In [1]: import numpy as np

In [2]: np.set_printoptions(precision=4, suppress=True, linewidth=200)

In [3]: W0 = np.load("case19.npy")

In [4]: W0
Out[4]: 
array([[ 1, -2,  4],
       [ 1, -1,  1],
       [ 1,  0,  0]])

In [5]: x0 = np.array([8, 6, 9])

In [6]: target = W0 @ x0

In [7]: target
Out[7]: array([32, 11,  8])

In [8]: np.linalg.solve(W0, target)
Out[8]: array([8., 6., 9.])

In [9]: np.linalg.solve(W0, target + W0[:, 1])
Out[9]: array([8., 7., 9.])

In [10]: proj = np.triu(np.array([[1, 2, -1], [3, -3, 1], [3, 1, 3]]), 1) + np.eye(3)

In [11]: other = proj @ W0 @ np.linalg.inv(proj)

In [12]: np.linalg.matrix_rank(other)
Out[12]: np.int64(3)

In [13]: w, vecs = np.linalg.eig(W0)

In [14]: np.sort(np.linalg.eigvals(W0.T))
Out[14]: array([-1., -1.,  2.])

In [15]: np.sort(np.linalg.eigvals(W0 @ W0))
Out[15]: array([1., 1., 4.])

In [16]: np.sort(np.linalg.eigvals(np.linalg.inv(W0)))
Out[16]: array([-1. -0.j, -1. +0.j,  0.5+0.j])

In [17]: np.round(W0 @ vecs[:, 0] - w[0] * vecs[:, 0], 4) + 0
Out[17]: array([0., 0., 0.])

In [18]: other = W0[0, 0] * W0[1:] - np.outer(W0[1:, 0], W0[0])

In [19]: other
Out[19]: 
array([[ 0,  1, -3],
       [ 0,  2, -4]])

In [20]: np.linalg.matrix_rank(other), np.linalg.matrix_rank(W0)
Out[20]: (np.int64(2), np.int64(3))

In [21]: W0[:, 0] / W0[0, 0]
Out[21]: array([1., 1., 1.])

In [22]: t = np.radians(15)

In [23]: R = np.eye(3)

In [24]: R[0, 0] = R[1, 1] = np.cos(t)

In [25]: R[0, 1], R[1, 0] = -np.sin(t), np.sin(t)

In [26]: R
Out[26]: 
array([[ 0.9659, -0.2588,  0.    ],
       [ 0.2588,  0.9659,  0.    ],
       [ 0.    ,  0.    ,  1.    ]])

In [27]: other = W0 @ R.T

In [28]: round(np.linalg.det(R), 4), round(float(np.trace(R)), 4)
Out[28]: (np.float64(1.0), 2.9319)

In [29]: np.abs(other - W0).max(axis=0)
Out[29]: array([0.4836, 0.327 , 0.    ])

In [30]: u = np.array([-1, 1, -3, 3, 0, -2, 2, 0, 1])

In [31]: g = np.array([2, -3, -3, 3, 3, -1, 3, 3, -3])

In [32]: m1 = np.outer(u, g)

In [33]: m1
Out[33]: 
array([[-2,  3,  3, -3, -3,  1, -3, -3,  3],
       [ 2, -3, -3,  3,  3, -1,  3,  3, -3],
       [-6,  9,  9, -9, -9,  3, -9, -9,  9],
       [ 6, -9, -9,  9,  9, -3,  9,  9, -9],
       [ 0,  0,  0,  0,  0,  0,  0,  0,  0],
       [-4,  6,  6, -6, -6,  2, -6, -6,  6],
       [ 4, -6, -6,  6,  6, -2,  6,  6, -6],
       [ 0,  0,  0,  0,  0,  0,  0,  0,  0],
       [ 2, -3, -3,  3,  3, -1,  3,  3, -3]])

In [34]: np.round(np.linalg.norm(m1, 1), 4), round(np.linalg.norm(m1, np.inf), 4)
Out[34]: (np.float64(39.0), np.float64(72.0))

In [35]: np.linalg.norm(m1, axis=0)
Out[35]: array([10.7703, 16.1555, 16.1555, 16.1555, 16.1555,  5.3852, 16.1555, 16.1555, 16.1555])

In [36]: round(np.linalg.norm(m1) ** 2 / np.linalg.norm(m1, 2) ** 2, 4)
Out[36]: np.float64(1.0)

In [37]: left, s, Vt = np.linalg.svd(m1)

In [38]: np.argmax(s[:-1] / (s[1:] + 1e-6)) + 1
Out[38]: np.int64(1)

In [39]: s.round(4) + 0
Out[39]: array([44.4072,  0.    ,  0.    ,  0.    ,  0.    ,  0.    ,  0.    ,  0.    ,  0.    ])

In [40]: other = left[:, :1] @ np.diag(s[:1]) @ Vt[:1]

In [41]: round(np.linalg.norm(m1 - other) / np.linalg.norm(m1), 4)
Out[41]: np.float64(0.0)

In [42]: round(np.abs(m1 - other).max(), 4)
Out[42]: np.float64(0.0)

In [43]: np.linalg.matrix_rank(other)
Out[43]: np.int64(1)

In [44]: other
Out[44]: 
array([[-2.,  3.,  3., -3., -3.,  1., -3., -3.,  3.],
       [ 2., -3., -3.,  3.,  3., -1.,  3.,  3., -3.],
       [-6.,  9.,  9., -9., -9.,  3., -9., -9.,  9.],
       [ 6., -9., -9.,  9.,  9., -3.,  9.,  9., -9.],
       [ 0.,  0.,  0.,  0.,  0.,  0.,  0.,  0.,  0.],
       [-4.,  6.,  6., -6., -6.,  2., -6., -6.,  6.],
       [ 4., -6., -6.,  6.,  6., -2.,  6.,  6., -6.],
       [ 0.,  0.,  0.,  0.,  0.,  0.,  0.,  0.,  0.],
       [ 2., -3., -3.,  3.,  3., -1.,  3.,  3., -3.]])

In [45]: X = np.load("x.npy")

In [46]: X
Out[46]: 
array([[0.1429, 0.0476, 0.4286, 0.381 , 0.    , 0.    ],
       [0.2812, 0.0312, 0.0625, 0.25  , 0.1562, 0.2188],
       [0.125 , 0.0833, 0.25  , 0.25  , 0.0417, 0.25  ],
       [0.2059, 0.2059, 0.0294, 0.1471, 0.2647, 0.1471],
       [0.0333, 0.1   , 0.1667, 0.3   , 0.1667, 0.2333],
       [0.1389, 0.2222, 0.1944, 0.0556, 0.2222, 0.1667]])

In [47]: x0 = np.array([1, -1, 3, -2, -3, 3])

In [48]: target = X @ x0

In [49]: target
Out[49]: array([ 0.619 ,  0.125 ,  0.9167, -0.5588,  0.0333,  0.2222])

In [50]: np.linalg.solve(X.T, X[5])
Out[50]: array([0., 0., 0., 0., 0., 1.])

In [51]: np.linalg.solve(X, target)
Out[51]: array([ 1., -1.,  3., -2., -3.,  3.])

In [52]: arr = np.load("layer8.npy")

In [53]: arr
Out[53]: 
array([[4., 1., 0., 0., 0., 0., 0., 0., 0.],
       [0., 4., 1., 0., 0., 0., 0., 0., 0.],
       [0., 0., 4., 1., 0., 0., 0., 0., 0.],
       [0., 0., 0., 4., 1., 0., 0., 0., 0.],
       [0., 0., 0., 0., 4., 1., 0., 0., 0.],
       [0., 0., 0., 0., 0., 4., 1., 0., 0.],
       [0., 0., 0., 0., 0., 0., 4., 1., 0.],
       [0., 0., 0., 0., 0., 0., 0., 4., 1.],
       [0., 0., 0., 0., 0., 0., 0., 0., 4.]])

In [54]: other = X / np.sqrt((X ** 2).mean(axis=1, keepdims=True))

In [55]: np.linalg.matrix_rank(X - X.mean(axis=1, keepdims=True))
Out[55]: np.int64(5)

In [56]: np.linalg.matrix_rank(other) == np.linalg.matrix_rank(X)
Out[56]: np.True_

In [57]: np.linalg.norm(other, axis=1)
Out[57]: array([2.4495, 2.4495, 2.4495, 2.4495, 2.4495, 2.4495])

In [58]: u = np.array([1, 2, -2])

In [59]: np.polyval(u, arr[7])
Out[59]: array([-2., -2., -2., -2., -2., -2., -2., 22.,  1.])

In [60]: np.correlate(arr[7], arr[4], "full")
Out[60]: array([ 0.,  0.,  0.,  0.,  0.,  0.,  0.,  0.,  0.,  0.,  4., 17.,  4.,  0.,  0.,  0.,  0.])

In [61]: t = np.radians(30)

In [62]: R = np.eye(9)

In [63]: R[4, 4] = R[5, 5] = np.cos(t)

In [64]: R[4, 5], R[5, 4] = -np.sin(t), np.sin(t)

In [65]: R
Out[65]: 
array([[ 1.   ,  0.   ,  0.   ,  0.   ,  0.   ,  0.   ,  0.   ,  0.   ,  0.   ],
       [ 0.   ,  1.   ,  0.   ,  0.   ,  0.   ,  0.   ,  0.   ,  0.   ,  0.   ],
       [ 0.   ,  0.   ,  1.   ,  0.   ,  0.   ,  0.   ,  0.   ,  0.   ,  0.   ],
       [ 0.   ,  0.   ,  0.   ,  1.   ,  0.   ,  0.   ,  0.   ,  0.   ,  0.   ],
       [ 0.   ,  0.   ,  0.   ,  0.   ,  0.866, -0.5  ,  0.   ,  0.   ,  0.   ],
       [ 0.   ,  0.   ,  0.   ,  0.   ,  0.5  ,  0.866,  0.   ,  0.   ,  0.   ],
       [ 0.   ,  0.   ,  0.   ,  0.   ,  0.   ,  0.   ,  1.   ,  0.   ,  0.   ],
       [ 0.   ,  0.   ,  0.   ,  0.   ,  0.   ,  0.   ,  0.   ,  1.   ,  0.   ],
       [ 0.   ,  0.   ,  0.   ,  0.   ,  0.   ,  0.   ,  0.   ,  0.   ,  1.   ]])

In [66]: other = arr @ R.T

In [67]: round(np.linalg.det(R), 4), round(float(np.trace(R)), 4)
Out[67]: (np.float64(1.0), 8.7321)

In [68]: np.allclose(arr @ arr.T, other @ other.T)
Out[68]: True

In [69]: other = np.array([[1, 0], [2, 3], [1, 1]])

In [70]: K = np.tile(other, (2, 3))

In [71]: K
Out[71]: 
array([[1, 0, 1, 0, 1, 0],
       [2, 3, 2, 3, 2, 3],
       [1, 1, 1, 1, 1, 1],
       [1, 0, 1, 0, 1, 0],
       [2, 3, 2, 3, 2, 3],
       [1, 1, 1, 1, 1, 1]])

In [72]: np.abs(np.diag(np.linalg.qr(K)[1])) > 1e-9
Out[72]: array([ True,  True, False, False, False, False])

In [73]: np.unique(K.round(6), axis=0).shape
Out[73]: (3, 6)

In [74]: left, s, Vt = np.linalg.svd(K)

In [75]: vecs = Vt[:(s > 1e-8).sum()]

In [76]: rng = np.random.default_rng(239751)

In [77]: x0 = K[4] + -2 * K[1] + rng.integers(2) * np.eye(6)[5]

In [78]: x0
Out[78]: array([-2., -3., -2., -3., -2., -3.])

In [79]: np.allclose(vecs.T @ vecs @ x0, x0)
Out[79]: True

In [80]: round(np.linalg.norm(x0 - vecs.T @ vecs @ x0), 4)
Out[80]: np.float64(0.0)

In [81]: np.linalg.matrix_rank(np.vstack([K, x0]))
Out[81]: np.int64(2)
